$ ipython --no-banner

In [1]: import numpy as np

In [2]: import numpy.linalg as la

In [3]: np.set_printoptions(precision=2, suppress=True, linewidth=160)

In [4]: feats = np.loadtxt("w.csv", delimiter=",")

In [5]: print(feats)
[[-0.23 -0.14 -0.44 -0.57  0.59  0.1  -0.22]
 [ 0.5  -0.27 -0.45  0.31 -0.15  0.18 -0.57]
 [ 0.   -0.22 -0.26  0.61  0.54 -0.18  0.44]
 [ 0.12 -0.17 -0.56 -0.31 -0.48 -0.15  0.54]
 [-0.58 -0.72  0.12  0.1  -0.25 -0.18 -0.19]
 [ 0.58 -0.54  0.45 -0.31  0.2  -0.01  0.17]
 [-0.15 -0.15  0.02  0.09 -0.05  0.93  0.27]]

In [6]: rng = np.random.default_rng(78711)

In [7]: A2 = feats + rng.integers(-2, 3, (7, 2)) @ rng.integers(-2, 3, (2, 7))

In [8]: print(A2)
[[-4.23  3.86  5.56 -5.57  0.59 -2.9  -0.22]
 [ 0.5  -0.27  1.55 -2.69 -4.15 -4.82  3.43]
 [-5.    4.78  5.74 -3.39  3.54 -0.18 -2.56]
 [-0.88  0.83  1.44 -2.31 -1.48 -2.15  1.54]
 [-0.58 -0.72  2.12 -2.9  -4.25 -5.18  3.81]
 [-4.42  4.46  6.45 -4.31  3.2  -0.01 -2.83]
 [-0.15 -0.15  0.02  0.09 -0.05  0.93  0.27]]

In [9]: print(A2 - feats)
[[-4.  4.  6. -5.  0. -3.  0.]
 [ 0.  0.  2. -3. -4. -5.  4.]
 [-5.  5.  6. -4.  3.  0. -3.]
 [-1.  1.  2. -2. -1. -2.  1.]
 [ 0.  0.  2. -3. -4. -5.  4.]
 [-5.  5.  6. -4.  3.  0. -3.]
 [ 0.  0.  0.  0.  0.  0.  0.]]

In [10]: print(la.matrix_rank(A2 - feats, tol=1e-8))
2

In [11]: print(np.round(la.svd(A2 - feats, compute_uv=False), 2) + 0)
[18.38 12.65  0.    0.    0.    0.    0.  ]

In [12]: U, s, VT = la.svd(A2, full_matrices=False)

In [13]: print(U.shape, s.shape, VT.shape)
(7, 7) (7,) (7, 7)

In [14]: print(np.cumsum(s ** 2) / np.sum(s ** 2))
[0.67 0.99 1.   1.   1.   1.   1.  ]

In [15]: print(np.abs(U[:, 0]).round(6).argmax())
5

In [16]: M = np.load("out19.npy")

In [17]: print(M)
[[-0.8  1.  -0.5  0.5  0.3 -0.9]
 [ 0.5 -0.4  0.   0.9  1.4 -0.2]
 [-0.9  0.3  0.4  0.6 -0.4  0.3]
 [-1.9 -0.5 -1.1  0.4 -0.7  1.3]
 [ 0.3 -1.6  2.   0.2 -0.9  0.4]]

In [18]: r0 = np.array([-1, 2])

In [19]: print(np.cross(M[2, :3], M[1, :3]))
[0.16 0.2  0.21]

In [20]: print(np.correlate(M[2], M[1], "full"))
[ 0.18 -1.32 -0.47  0.71  1.64 -0.65  0.05  0.23  0.46 -0.32  0.15]

In [21]: A2 = M / np.sqrt((M ** 2).mean(axis=1, keepdims=True))

In [22]: print(A2[1])
[ 0.68 -0.55  0.    1.23  1.91 -0.27]

In [23]: print(la.norm(A2, axis=1))
[2.45 2.45 2.45 2.45 2.45]

In [24]: r0 = np.array([2, -1])

In [25]: print(np.cross(feats[3, :3], feats[6, :3]))
[-0.09  0.08 -0.04]

In [26]: print(np.convolve(feats[3], r0))
[ 0.23 -0.45 -0.95 -0.06 -0.66  0.19  1.23 -0.54]
